>>> import numpy as np
>>> import numpy.linalg as la
>>> np.set_printoptions(precision=3, suppress=True, linewidth=160)
>>> tidy = lambda a: np.round(a, 3) + 0
>>> X = np.load("x.npy")
>>> print(tidy(X))
[[0.192 0.    0.115 0.    0.154 0.077 0.192 0.038 0.154 0.    0.038 0.038]
 [0.138 0.034 0.    0.103 0.069 0.172 0.103 0.034 0.034 0.138 0.069 0.103]
 [0.032 0.161 0.097 0.097 0.032 0.    0.097 0.065 0.097 0.097 0.129 0.097]
 [0.138 0.034 0.103 0.069 0.069 0.034 0.103 0.069 0.034 0.069 0.103 0.172]
 [0.043 0.043 0.13  0.043 0.087 0.087 0.174 0.    0.043 0.217 0.    0.13 ]
 [0.059 0.118 0.294 0.059 0.118 0.059 0.    0.118 0.    0.    0.118 0.059]
 [0.107 0.071 0.143 0.107 0.143 0.071 0.179 0.036 0.071 0.036 0.    0.036]
 [0.    0.138 0.138 0.034 0.172 0.138 0.138 0.034 0.034 0.034 0.103 0.034]
 [0.139 0.139 0.139 0.    0.111 0.    0.056 0.028 0.111 0.139 0.056 0.083]
 [0.116 0.093 0.116 0.047 0.023 0.07  0.116 0.093 0.07  0.093 0.093 0.07 ]
 [0.19  0.19  0.    0.048 0.048 0.    0.143 0.095 0.    0.095 0.048 0.143]
 [0.    0.048 0.143 0.048 0.095 0.143 0.    0.095 0.095 0.143 0.    0.19 ]]
>>> # row-stochastic, so 1 is an eigenvalue
>>> M2 = la.inv(X)
>>> print(tidy(la.inv(M2)))
[[0.192 0.    0.115 0.    0.154 0.077 0.192 0.038 0.154 0.    0.038 0.038]
 [0.138 0.034 0.    0.103 0.069 0.172 0.103 0.034 0.034 0.138 0.069 0.103]
 [0.032 0.161 0.097 0.097 0.032 0.    0.097 0.065 0.097 0.097 0.129 0.097]
 [0.138 0.034 0.103 0.069 0.069 0.034 0.103 0.069 0.034 0.069 0.103 0.172]
 [0.043 0.043 0.13  0.043 0.087 0.087 0.174 0.    0.043 0.217 0.    0.13 ]
 [0.059 0.118 0.294 0.059 0.118 0.059 0.    0.118 0.    0.    0.118 0.059]
 [0.107 0.071 0.143 0.107 0.143 0.071 0.179 0.036 0.071 0.036 0.    0.036]
 [0.    0.138 0.138 0.034 0.172 0.138 0.138 0.034 0.034 0.034 0.103 0.034]
 [0.139 0.139 0.139 0.    0.111 0.    0.056 0.028 0.111 0.139 0.056 0.083]
 [0.116 0.093 0.116 0.047 0.023 0.07  0.116 0.093 0.07  0.093 0.093 0.07 ]
 [0.19  0.19  0.    0.048 0.048 0.    0.143 0.095 0.    0.095 0.048 0.143]
 [0.    0.048 0.143 0.048 0.095 0.143 0.    0.095 0.095 0.143 0.    0.19 ]]
>>> print(tidy(la.matrix_power(X, 100)))
[[0.093 0.086 0.118 0.058 0.092 0.072 0.111 0.058 0.067 0.09  0.06  0.095]
 [0.093 0.086 0.118 0.058 0.092 0.072 0.111 0.058 0.067 0.09  0.06  0.095]
 [0.093 0.086 0.118 0.058 0.092 0.072 0.111 0.058 0.067 0.09  0.06  0.095]
 [0.093 0.086 0.118 0.058 0.092 0.072 0.111 0.058 0.067 0.09  0.06  0.095]
 [0.093 0.086 0.118 0.058 0.092 0.072 0.111 0.058 0.067 0.09  0.06  0.095]
 [0.093 0.086 0.118 0.058 0.092 0.072 0.111 0.058 0.067 0.09  0.06  0.095]
 [0.093 0.086 0.118 0.058 0.092 0.072 0.111 0.058 0.067 0.09  0.06  0.095]
 [0.093 0.086 0.118 0.058 0.092 0.072 0.111 0.058 0.067 0.09  0.06  0.095]
 [0.093 0.086 0.118 0.058 0.092 0.072 0.111 0.058 0.067 0.09  0.06  0.095]
 [0.093 0.086 0.118 0.058 0.092 0.072 0.111 0.058 0.067 0.09  0.06  0.095]
 [0.093 0.086 0.118 0.058 0.092 0.072 0.111 0.058 0.067 0.09  0.06  0.095]
 [0.093 0.086 0.118 0.058 0.092 0.072 0.111 0.058 0.067 0.09  0.06  0.095]]
>>> print(tidy(np.sort(np.abs(la.eigvals(X)))[::-1]))
[1.    0.223 0.187 0.187 0.171 0.171 0.154 0.137 0.137 0.096 0.096 0.004]
>>> pr = np.eye(12)[0]
>>> for _ in range(5):
...     pr = pr @ X
...     print(pr.round(3))
... 
[0.192 0.    0.115 0.    0.154 0.077 0.192 0.038 0.154 0.    0.038 0.038]
[0.101 0.084 0.136 0.048 0.112 0.057 0.129 0.044 0.083 0.083 0.046 0.077]
[0.094 0.085 0.118 0.058 0.092 0.069 0.116 0.053 0.071 0.093 0.058 0.092]
[0.094 0.086 0.118 0.058 0.092 0.071 0.111 0.057 0.068 0.09  0.06  0.094]
[0.093 0.086 0.118 0.058 0.092 0.072 0.111 0.058 0.068 0.09  0.06  0.094]
>>> left, sigma, VT = la.svd(X)
>>> print(np.argmax(sigma[:-1] / (sigma[1:] + 1e-6)) + 1)
11
>>> M2 = left[:, :11] @ np.diag(sigma[:11]) @ VT[:11]
>>> print(tidy(M2))
[[0.192 0.    0.116 0.    0.154 0.077 0.192 0.038 0.154 0.    0.038 0.039]
 [0.138 0.035 0.    0.103 0.069 0.173 0.103 0.034 0.035 0.138 0.069 0.104]
 [0.032 0.161 0.097 0.097 0.032 0.    0.097 0.064 0.097 0.097 0.129 0.097]
 [0.138 0.034 0.103 0.069 0.069 0.034 0.103 0.069 0.034 0.069 0.104 0.172]
 [0.044 0.044 0.131 0.043 0.087 0.087 0.174 0.    0.044 0.217 0.    0.131]
 [0.059 0.118 0.294 0.059 0.117 0.059 0.    0.117 0.    0.    0.118 0.059]
 [0.107 0.071 0.143 0.107 0.143 0.071 0.179 0.036 0.071 0.036 0.    0.036]
 [0.    0.138 0.138 0.034 0.173 0.138 0.138 0.035 0.034 0.035 0.103 0.034]
 [0.139 0.139 0.139 0.    0.111 0.    0.056 0.028 0.111 0.139 0.056 0.083]
 [0.116 0.093 0.116 0.047 0.024 0.07  0.116 0.093 0.07  0.093 0.093 0.07 ]
 [0.191 0.191 0.    0.048 0.047 0.    0.143 0.095 0.    0.095 0.048 0.143]
 [0.    0.048 0.143 0.048 0.095 0.143 0.    0.095 0.095 0.143 0.    0.19 ]]
>>> print(la.matrix_rank(X, rtol=0.05))
11
>>> print(la.matrix_rank(M2))
11
